>>> import numpy as np
>>> import numpy.linalg as la
>>> np.set_printoptions(precision=2, suppress=True, linewidth=120)
>>> def rnd(a):
...     return np.round(a, 2) + 0
... 
>>> K = np.loadtxt("dump.csv", delimiter=",")
>>> print(rnd(K))
[[ 0.62 -0.08  0.23 -0.08  0.08 -0.23  0.08  0.38  0.23 -0.38  0.38]
 [-0.08  0.98  0.05 -0.02  0.02 -0.05  0.02  0.08  0.05 -0.08  0.08]
 [ 0.23  0.05  0.86  0.05 -0.05  0.14 -0.05 -0.23 -0.14  0.23 -0.23]
 [-0.08 -0.02  0.05  0.98  0.02 -0.05  0.02  0.08  0.05 -0.08  0.08]
 [ 0.08  0.02 -0.05  0.02  0.98  0.05 -0.02 -0.08 -0.05  0.08 -0.08]
 [-0.23 -0.05  0.14 -0.05  0.05  0.86  0.05  0.23  0.14 -0.23  0.23]
 [ 0.08  0.02 -0.05  0.02 -0.02  0.05  0.98 -0.08 -0.05  0.08 -0.08]
 [ 0.38  0.08 -0.23  0.08 -0.08  0.23 -0.08  0.62 -0.23  0.38 -0.38]
 [ 0.23  0.05 -0.14  0.05 -0.05  0.14 -0.05 -0.23  0.86  0.23 -0.23]
 [-0.38 -0.08  0.23 -0.08  0.08 -0.23  0.08  0.38  0.23  0.62  0.38]
 [ 0.38  0.08 -0.23  0.08 -0.08  0.23 -0.08 -0.38 -0.23  0.38  0.62]]
>>> def softmax(z):
...     e = np.exp(z - z.max(axis=-1, keepdims=True))
...     return e / e.sum(axis=-1, keepdims=True)
... 
>>> print(rnd(softmax(K).sum(axis=1)))
[1. 1. 1. 1. 1. 1. 1. 1. 1. 1. 1.]
>>> S = K @ K.T / np.sqrt(11)
>>> print(rnd(softmax(S)))
[[0.12 0.09 0.09 0.09 0.09 0.09 0.09 0.09 0.09 0.09 0.09]
 [0.09 0.12 0.09 0.09 0.09 0.09 0.09 0.09 0.09 0.09 0.09]
 [0.09 0.09 0.12 0.09 0.09 0.09 0.09 0.09 0.09 0.09 0.09]
 [0.09 0.09 0.09 0.12 0.09 0.09 0.09 0.09 0.09 0.09 0.09]
 [0.09 0.09 0.09 0.09 0.12 0.09 0.09 0.09 0.09 0.09 0.09]
 [0.09 0.09 0.09 0.09 0.09 0.12 0.09 0.09 0.09 0.09 0.09]
 [0.09 0.09 0.09 0.09 0.09 0.09 0.12 0.09 0.09 0.09 0.09]
 [0.09 0.09 0.09 0.09 0.09 0.09 0.09 0.12 0.09 0.09 0.09]
 [0.09 0.09 0.09 0.09 0.09 0.09 0.09 0.09 0.12 0.09 0.09]
 [0.09 0.09 0.09 0.09 0.09 0.09 0.09 0.09 0.09 0.12 0.09]
 [0.09 0.09 0.09 0.09 0.09 0.09 0.09 0.09 0.09 0.09 0.12]]
